$ python3 -q
>>> import numpy as np
>>> import numpy.linalg as la
>>> np.set_printoptions(precision=2, suppress=True, linewidth=160)
>>> other = np.array([[2, 3, 3, 1, 1, 2],
...     [1, 3, 2, 3, 3, 1],
...     [0, 2, 3, 1, 2, 2],
...     [3, 2, 2, 2, 2, 2],
...     [0, 3, 3, 2, 0, 2],
...     [1, 3, 2, 2, 0, 0]])
>>> m1 = np.triu(other, 1)
>>> m1
array([[0, 3, 3, 1, 1, 2],
       [0, 0, 2, 3, 3, 1],
       [0, 0, 0, 1, 2, 2],
       [0, 0, 0, 0, 2, 2],
       [0, 0, 0, 0, 0, 2],
       [0, 0, 0, 0, 0, 0]])
>>> # triangular
>>> np.unique(m1.round(6), axis=0).shape
(6, 6)
>>> np.abs(np.diag(la.qr(m1)[1])) > 1e-9
array([False, False, False, False, False, False])
>>> round(float(np.trace(la.pinv(m1) @ m1)), 2)
5.0
>>> print(np.allclose(m1[:-1].T @ la.lstsq(m1[:-1].T, m1[-1])[0], m1[-1]))
True
>>> r = la.matrix_rank(m1)
>>> print(r)
5
>>> N = la.svd(m1)[2][r:].T
>>> m1 @ N
array([[0.],
       [0.],
       [0.],
       [0.],
       [0.],
       [0.]])
>>> la.matrix_rank(m1.T @ m1), la.matrix_rank(m1 @ m1.T)
(np.int64(5), np.int64(5))
>>> [int(la.matrix_rank(m1[:i])) for i in range(1, len(m1) + 1)]
[1, 2, 3, 4, 5, 5]
>>> N.shape
(6, 1)
>>> [int(la.matrix_rank(m1[:, :j + 1])) for j in range(6)]
[0, 1, 2, 3, 4, 5]
>>> N[:, 0] / N[np.abs(N[:, 0]).round(6).argmax(), 0]
array([1., 0., 0., 0., 0., 0.])
>>> left, sig, Vh = la.svd(m1)
>>> np.argmax(sig[:-1] / (sig[1:] + 1e-6)) + 1
np.int64(5)
>>> other = left[:, :5] @ np.diag(sig[:5]) @ Vh[:5]
>>> np.round(la.norm(m1 - other, 2), 2), sig[5]
(np.float64(0.0), np.float64(0.0))
>>> la.matrix_rank(m1, rtol=0.05)
np.int64(5)
>>> la.matrix_rank(other)
np.int64(5)
>>> G = m1.T @ m1
>>> np.allclose(G, G.T)
True
>>> np.trace(G), (m1 ** 2).sum()
(np.int64(68), np.int64(68))
>>> G
array([[ 0,  0,  0,  0,  0,  0],
       [ 0,  9,  9,  3,  3,  6],
       [ 0,  9, 13,  9,  9,  8],
       [ 0,  3,  9, 11, 12,  7],
       [ 0,  3,  9, 12, 18, 13],
       [ 0,  6,  8,  7, 13, 17]])
>>> np.diag(G)
array([ 0,  9, 13, 11, 18, 17])
>>> la.matrix_rank(G)
np.int64(5)
>>> M = np.load("out11.npy")
>>> M
array([[0, 3, 0, 6, 0],
       [1, 1, 2, 2, 0],
       [0, 3, 0, 6, 0],
       [0, 4, 0, 8, 0],
       [1, 1, 2, 2, 0],
       [0, 3, 0, 6, 0],
       [0, 4, 0, 8, 0],
       [1, 1, 2, 2, 0],
       [1, 1, 2, 2, 0],
       [0, 2, 0, 4, 0],
       [0, 2, 0, 4, 0],
       [0, 4, 0, 8, 0],
       [0, 4, 0, 8, 0],
       [1, 1, 2, 2, 0],
       [0, 4, 0, 8, 0],
       [0, 4, 0, 8, 0],
       [1, 1, 2, 2, 0],
       [0, 3, 0, 6, 0],
       [0, 3, 0, 6, 0],
       [1, 1, 2, 2, 0],
       [1, 1, 2, 2, 0],
       [1, 1, 2, 2, 0],
       [0, 3, 0, 6, 0],
       [0, 3, 0, 6, 0],
       [1, 1, 2, 2, 0],
       [0, 2, 0, 4, 0],
       [1, 1, 2, 2, 0]])
>>> la.lstsq(M[:-1].T, M[-1])[2]
np.int32(2)
>>> round(np.trace(la.pinv(M) @ M), 2)
np.float64(2.0)
>>> print(np.unique(M.round(6), axis=0).shape)
(4, 5)
>>> np.allclose(M[:-1].T @ la.lstsq(M[:-1].T, M[-1])[0], M[-1])
True
>>> r0, r1 = M[12], M[14]
>>> print(r0 @ r1)
80
>>> print(r0 @ r0)
80
>>> pr = (r0 @ r1) / (r0 @ r0) * r0
>>> la.matrix_rank(np.outer(r0, r1))
np.int64(1)
>>> left, sig, Vh = la.svd(M)
>>> print(np.argmax(sig[:-1] / (sig[1:] + 1e-6)) + 1)
2
>>> other = left[:, :2] @ np.diag(sig[:2]) @ Vh[:2]
>>> la.matrix_rank(M, rtol=0.05)
np.int64(2)
>>> other.round(2) + 0
array([[0., 3., 0., 6., 0.],
       [1., 1., 2., 2., 0.],
       [0., 3., 0., 6., 0.],
       [0., 4., 0., 8., 0.],
       [1., 1., 2., 2., 0.],
       [0., 3., 0., 6., 0.],
       [0., 4., 0., 8., 0.],
       [1., 1., 2., 2., 0.],
       [1., 1., 2., 2., 0.],
       [0., 2., 0., 4., 0.],
       [0., 2., 0., 4., 0.],
       [0., 4., 0., 8., 0.],
       [0., 4., 0., 8., 0.],
       [1., 1., 2., 2., 0.],
       [0., 4., 0., 8., 0.],
       [0., 4., 0., 8., 0.],
       [1., 1., 2., 2., 0.],
       [0., 3., 0., 6., 0.],
       [0., 3., 0., 6., 0.],
       [1., 1., 2., 2., 0.],
       [1., 1., 2., 2., 0.],
       [1., 1., 2., 2., 0.],
       [0., 3., 0., 6., 0.],
       [0., 3., 0., 6., 0.],
       [1., 1., 2., 2., 0.],
       [0., 2., 0., 4., 0.],
       [1., 1., 2., 2., 0.]])
>>> np.round(la.norm(M - other) / la.norm(M), 2)
np.float64(0.0)
>>> print(la.cond(M) > 100)
True
>>> mat = np.load("w.npy")
>>> mat
array([[1.  , 0.5 , 0.25, 0.12, 0.06],
       [0.5 , 1.  , 0.5 , 0.25, 0.12],
       [0.25, 0.5 , 1.  , 0.5 , 0.25],
       [0.12, 0.25, 0.5 , 1.  , 0.5 ],
       [0.06, 0.12, 0.25, 0.5 , 1.  ]])
>>> # symmetric, so the eigenvalues are real
>>> w, evecs = la.eig(mat)
>>> w
array([2.26, 1.24, 0.69, 0.45, 0.36])
>>> np.round(mat @ evecs[:, 0] - w[0] * evecs[:, 0], 2) + 0
array([0., 0., 0., 0., 0.])
>>> print(np.sort(la.eigvals(mat @ mat)))
[0.13 0.21 0.48 1.53 5.1 ]
>>> W0 = np.array([[-3, -2, -1, 0, 1],
...     [2, 3, 4, 5, 6],
...     [7, 8, 9, 10, 11],
...     [12, 13, 14, 15, 16],
...     [17, 18, 19, 20, 21],
...     [22, 23, 24, 25, 26]])
>>> la.cond(W0) > 100
np.True_
>>> [round(float(x), 2) for x in la.svd(W0, compute_uv=False)[:3]]
[78.7, 4.6, 0.0]
>>> round(la.norm(W0, 2) / la.norm(W0), 2)
np.float64(1.0)
>>> other = np.array([[-1, 2, -2], [-1, -1, 2], [0, -1, -1], [-1, -1, -2], [-2, -1, 2]])
>>> print(np.vstack([mat, other.T]).shape)
(8, 5)
>>> np.einsum("ij->j", mat)
array([1.93, 2.37, 2.5 , 2.37, 1.93])
>>> np.einsum("ij,ij->i", mat, mat)
array([1.33, 1.58, 1.62, 1.58, 1.33])
>>> r = la.matrix_rank(W0)
>>> r
np.int64(2)
>>> N = la.svd(W0)[2][r:].T
>>> N.shape
(5, 3)
>>> [int(la.matrix_rank(W0[:, :j + 1])) for j in range(5)]
[1, 2, 2, 2, 2]
>>> print(np.round(N @ N.T, 2) + 0)
[[ 0.4 -0.4 -0.2  0.   0.2]
 [-0.4  0.7 -0.2 -0.1  0. ]
 [-0.2 -0.2  0.8 -0.2 -0.2]
 [ 0.  -0.1 -0.2  0.7 -0.4]
 [ 0.2  0.  -0.2 -0.4  0.4]]
>>> C = 3 * np.array([[-1.0, 0.5, -1.3], [0.8, 1.3, -0.7]])
>>> rng = np.random.default_rng(689)
>>> z = rng.integers(0, 2, 12)
>>> feats = C[z] + rng.normal(size=(12, 3))
>>> feats
array([[-1.46,  1.03, -4.83],
       [-3.01,  1.21, -3.47],
       [ 0.7 ,  5.19, -2.14],
       [ 3.76,  3.89, -1.21],
       [-2.9 ,  0.58, -2.95],
       [-3.52,  4.02, -2.31],
       [ 0.64,  2.53, -1.28],
       [-3.9 ,  3.69, -2.7 ],
       [ 2.78,  2.49, -2.81],
       [ 2.32,  4.42, -1.74],
       [ 0.99,  2.28, -0.98],
       [ 3.69,  6.08, -1.77]])
>>> G = np.cov(feats, rowvar=False)
>>> np.polyfit(feats[:, 1], feats[:, 0], 1)
array([ 0.8, -2.5])
>>> np.argwhere(np.triu(np.abs(np.corrcoef(feats.T)) > 0.8, 1))
array([], shape=(0, 2), dtype=int64)
>>> G
array([[8.16, 2.37, 1.7 ],
       [2.37, 2.95, 1.  ],
       [1.7 , 1.  , 1.2 ]])
>>> np.corrcoef(feats.T)
array([[1.  , 0.48, 0.54],
       [0.48, 1.  , 0.53],
       [0.54, 0.53, 1.  ]])
>>> round(float(np.corrcoef(feats[:, 1], feats[:, 0])[0, 1]), 2)
0.48
>>> Ac = (feats - feats.mean(axis=0)) / feats.std(axis=0)
>>> Ac.std(axis=0)
array([1., 1., 1.])
>>> beta = la.lstsq(np.delete(Ac, 1, axis=1), Ac[:, 1])[0]
>>> print(beta)
[0.28 0.38]
>>> print(round(1 - np.var(Ac[:, 1] - np.delete(Ac, 1, axis=1) @ beta), 2))
0.34
>>> z = feats[:, 1] > np.median(feats[:, 1])
>>> r0 = feats[z].mean(axis=0) - feats[~z].mean(axis=0)
>>> ((feats - feats.mean(axis=0)) @ r0 > 0).astype(int)
array([0, 0, 1, 1, 0, 0, 0, 0, 1, 1, 0, 1])
>>> print((((feats - feats.mean(axis=0)) @ r0 > 0) == z).mean())
0.75
>>> other = W0 + rng.integers(-2, 3, (6, 2)) @ rng.integers(-2, 3, (2, 5))
>>> other
array([[-3,  2, -6,  2,  3],
       [ 3,  2,  6,  4,  5],
       [ 9, 10,  8, 10, 11],
       [10, 11, 15, 15, 16],
       [14, 17, 18, 21, 22],
       [25, 28, 20, 26, 27]])
>>> other - W0
array([[ 0,  4, -5,  2,  2],
       [ 1, -1,  2, -1, -1],
       [ 2,  2, -1,  0,  0],
       [-2, -2,  1,  0,  0],
       [-3, -1, -1,  1,  1],
       [ 3,  5, -4,  1,  1]])
>>> np.round(la.svd(other - W0, compute_uv=False), 2) + 0
array([10.55,  5.36,  0.  ,  0.  ,  0.  ])
>>> la.matrix_rank(other - W0, tol=1e-8)
np.int64(2)
>>> np.allclose(other[:-1].T @ la.lstsq(other[:-1].T, other[-1])[0], other[-1])
True
>>> arr = np.abs(np.array([[4, 0, 5, -2, 1],
...     [4, -3, -5, 0, 0],
...     [2, -2, 0, 0, -1],
...     [2, -5, 5, 4, 3],
...     [3, 4, -4, 0, 3]])) + np.eye(5)
>>> arr = arr / arr.sum(axis=1, keepdims=True)
>>> print(arr)
[[0.38 0.   0.38 0.15 0.08]
 [0.31 0.31 0.38 0.   0.  ]
 [0.33 0.33 0.17 0.   0.17]
 [0.1  0.25 0.25 0.25 0.15]
 [0.2  0.27 0.27 0.   0.27]]
>>> round(np.abs(la.eigvals(arr)).max(), 2)
np.float64(1.0)
>>> np.round(np.trace(arr), 2)
np.float64(1.38)
>>> (arr + arr.T) / 2
array([[0.38, 0.15, 0.36, 0.13, 0.14],
       [0.15, 0.31, 0.36, 0.12, 0.13],
       [0.36, 0.36, 0.17, 0.12, 0.22],
       [0.13, 0.12, 0.12, 0.25, 0.07],
       [0.14, 0.13, 0.22, 0.07, 0.27]])
>>> (arr - arr.T) / 2
array([[ 0.  , -0.15,  0.03,  0.03, -0.06],
       [ 0.15,  0.  ,  0.03, -0.12, -0.13],
       [-0.03, -0.03,  0.  , -0.12, -0.05],
       [-0.03,  0.12,  0.12,  0.  ,  0.07],
       [ 0.06,  0.13,  0.05, -0.07,  0.  ]])
>>> np.sort(np.abs(la.eigvals(arr)))
array([0.18, 0.18, 0.27, 0.27, 1.  ])
>>> hat = np.triu(np.array([[-3, 1, 3, -2, -3],
...     [-3, -1, -1, 0, -2],
...     [-1, 1, -3, 1, -2],
...     [3, -1, -1, 3, -2],
...     [2, 0, -3, 3, 0]]), 1) + np.eye(5)
>>> other = hat @ arr @ la.inv(hat)
>>> round(float(np.trace(other)), 2), np.round(np.trace(arr), 2)
(1.38, np.float64(1.38))
>>> np.round(np.poly(other), 2) + 0
array([ 1.  , -1.38,  0.41, -0.02, -0.02,  0.  ])
>>> round(float(la.det(other)), 2)
-0.0
>>> vec = np.array([2, -1, 1, -3, 1])
>>> h1 = np.maximum(arr @ vec, 0)
>>> np.tanh(arr @ vec)
array([ 0.65,  0.6 ,  0.58, -0.38,  0.58])
>>> np.maximum(arr @ (3 * vec), 0)
array([2.31, 2.08, 2.  , 0.  , 2.  ])
>>> arr.T @ h1
array([0.86, 0.61, 0.85, 0.12, 0.35])
>>> data = np.load("mat.npy")
>>> data
array([[ 4,  4,  4],
       [ 4,  8,  8],
       [ 4,  8, 12]])
>>> r0, r1 = data[1], data[0]
>>> r0 @ r0
np.int64(144)
>>> pr = (r0 @ r1) / (r0 @ r0) * r0
>>> r1 - pr
array([ 1.78, -0.44, -0.44])
>>> print(la.matrix_rank(np.outer(r0, r1)))
1
>>> pr
array([2.22, 4.44, 4.44])
>>> la.eigvals(data)
array([20.2 ,  2.57,  1.23])
>>> print(round(float(la.det(2 * data)), 2), round(float(la.det(data)), 2))
512.0 64.0
>>> np.round(la.det(data[::-1]), 2)
np.float64(-64.0)
>>> F = np.array([[-2, 2, 0, 0],
...     [3, 2, 0, 2],
...     [-3, -2, 0, -2],
...     [-3, 0, 3, 2],
...     [3, -2, 1, -2],
...     [2, -1, 0, 3]]) * (rng.random((6, 4)) < 0.3)
>>> print(F)
[[-2  0  0  0]
 [ 0  0  0  2]
 [ 0  0  0  0]
 [ 0  0  3  0]
 [ 0  0  1  0]
 [ 0  0  0  3]]
>>> r0 = np.array([0, -2, 0])
>>> np.cross(data[0, :3], data[2, :3])
array([ 16, -32,  16])
>>> np.convolve(data[0], r0)
array([ 0, -8, -8, -8,  0])
>>> np.correlate(data[0], data[2], "full")
array([48, 80, 96, 48, 16])
>>> np.array([np.convolve(row, r0, "same") for row in data])
array([[ -8,  -8,  -8],
       [ -8, -16, -16],
       [ -8, -16, -24]])
>>> print(np.polyval(r0, data[0]))
[-8 -8 -8]
